$ ipython --no-banner

In [1]: import numpy as np

In [2]: np.set_printoptions(precision=3, suppress=True, linewidth=160, sign=" ")

In [3]: E = np.load("arr.npy")

In [4]: E
Out[4]: 
array([[ -1, -10,  -5,  -2],
       [ -3,  10,   4,   2],
       [ -3,  15,   1,   3]])

In [5]: # column 1 dominates

In [6]: out = E[0, 0] * E[1:] - np.outer(E[1:, 0], E[0])

In [7]: out
Out[7]: 
array([[  0, -40, -19,  -8],
       [  0, -45, -16,  -9]])

In [8]: E[:, 0] / E[0, 0]
Out[8]: array([ 1.,  3.,  3.])

In [9]: X = np.array([[0, 7, -4], [-6, 5, -6], [-5, -8, -4]])

In [10]: X
Out[10]: 
array([[ 0,  7, -4],
       [-6,  5, -6],
       [-5, -8, -4]])

In [11]: rng = np.random.default_rng(132017)

In [12]: out = X + rng.integers(-2, 3, (3, 2)) @ rng.integers(-2, 3, (2, 3))

In [13]: out
Out[13]: 
array([[ 0,  7, -4],
       [-4, -1, -8],
       [-5, -4, -2]])

In [14]: np.abs(out - X).sum(axis=1)
Out[14]: array([  0,  10,   6])

In [15]: out - X
Out[15]: 
array([[ 0,  0,  0],
       [ 2, -6, -2],
       [ 0,  4,  2]])

In [16]: np.linalg.svd(out - X, compute_uv=False)
Out[16]: array([ 7.903,  1.24 ,  0.   ])

In [17]: x0 = np.array([3, 3, 2])

In [18]: np.linalg.norm(X @ x0) <= np.linalg.norm(X, 2) * np.linalg.norm(x0) + 1e-9
Out[18]: np.True_

In [19]: (X @ x0).argmax()
Out[19]: np.int64(0)

In [20]: X * x0
Out[20]: 
array([[  0,  21,  -8],
       [-18,  15, -12],
       [-15, -24,  -8]])
